$ python -q
>>> import numpy as np
>>> np.set_printoptions(precision=1, suppress=True, linewidth=200, floatmode="fixed")
>>> data = np.array([[-1.7, 0.0, 3.0], [-3.0, -2.7, -1.0], [-2.0, 0.0, 3.3]])
>>> Uu, sig, Vh = np.linalg.svd(data)
>>> sig.round(1) + 0
array([5.3, 4.0, 0.0])
>>> Y = Uu[:, :2] @ np.diag(sig[:2]) @ Vh[:2]
>>> round(np.linalg.norm(data - Y, 2), 1), np.round(sig[2], 1)
(np.float64(0.0), np.float64(0.0))
>>> print(np.linalg.matrix_rank(data, rtol=0.05))
2
>>> np.diff(data, axis=0)
array([[-1.3, -2.7, -4.0],
       [ 1.0,  2.7,  4.3]])
>>> np.round(np.linalg.norm(data), 1)
np.float64(6.6)
>>> data.sum(axis=1)
array([ 1.3, -6.7,  1.3])
>>> data.sum(axis=0)
array([-6.7, -2.7,  5.3])
>>> data - data[0]
array([[ 0.0,  0.0,  0.0],
       [-1.3, -2.7, -4.0],
       [-0.3,  0.0,  0.3]])
>>> np.linalg.matrix_rank(data)
np.int64(3)
>>> K = np.load("m.npy")
>>> K
array([[ 1.5, -0.4,  2.7,  0.2, -0.5, -0.2,  1.9, -0.2,  0.3, -0.9],
       [-1.8,  1.3,  0.5,  0.7,  0.6,  0.3, -2.0, -1.1,  0.9, -0.2],
       [ 0.0,  0.4,  0.7, -1.0,  1.5,  0.1,  0.8,  0.7,  1.8, -0.9],
       [-1.2, -0.9,  0.0,  1.8,  1.2, -0.7,  0.6,  1.8, -0.2, -0.2],
       [-0.8, -0.9, -1.4,  0.3,  1.2,  0.9,  0.0,  1.5, -0.6,  2.8],
       [ 0.3,  0.5,  2.1,  1.3,  2.0, -1.2, -1.3, -0.9, -1.1,  0.1],
       [-0.6,  1.3,  0.4,  1.0, -0.1, -1.0,  1.4, -1.3, -0.1,  0.3],
       [-0.5, -1.3,  0.2, -1.8, -0.9, -0.2, -0.6, -1.6,  1.6,  1.4]])
>>> t = np.radians(30)
>>> r_ = np.eye(10)
>>> r_[9, 9] = r_[7, 7] = np.cos(t)
>>> r_[9, 7], r_[7, 9] = -np.sin(t), np.sin(t)
>>> r_
array([[ 1.0,  0.0,  0.0,  0.0,  0.0,  0.0,  0.0,  0.0,  0.0,  0.0],
       [ 0.0,  1.0,  0.0,  0.0,  0.0,  0.0,  0.0,  0.0,  0.0,  0.0],
       [ 0.0,  0.0,  1.0,  0.0,  0.0,  0.0,  0.0,  0.0,  0.0,  0.0],
       [ 0.0,  0.0,  0.0,  1.0,  0.0,  0.0,  0.0,  0.0,  0.0,  0.0],
       [ 0.0,  0.0,  0.0,  0.0,  1.0,  0.0,  0.0,  0.0,  0.0,  0.0],
       [ 0.0,  0.0,  0.0,  0.0,  0.0,  1.0,  0.0,  0.0,  0.0,  0.0],
       [ 0.0,  0.0,  0.0,  0.0,  0.0,  0.0,  1.0,  0.0,  0.0,  0.0],
       [ 0.0,  0.0,  0.0,  0.0,  0.0,  0.0,  0.0,  0.9,  0.0,  0.5],
       [ 0.0,  0.0,  0.0,  0.0,  0.0,  0.0,  0.0,  0.0,  1.0,  0.0],
       [ 0.0,  0.0,  0.0,  0.0,  0.0,  0.0,  0.0, -0.5,  0.0,  0.9]])
>>> Y = K @ r_.T
>>> round(float(np.linalg.det(r_)), 1), np.round(np.trace(r_), 1)
(1.0, np.float64(9.7))
>>> np.allclose(K @ K.T, Y @ Y.T)
True
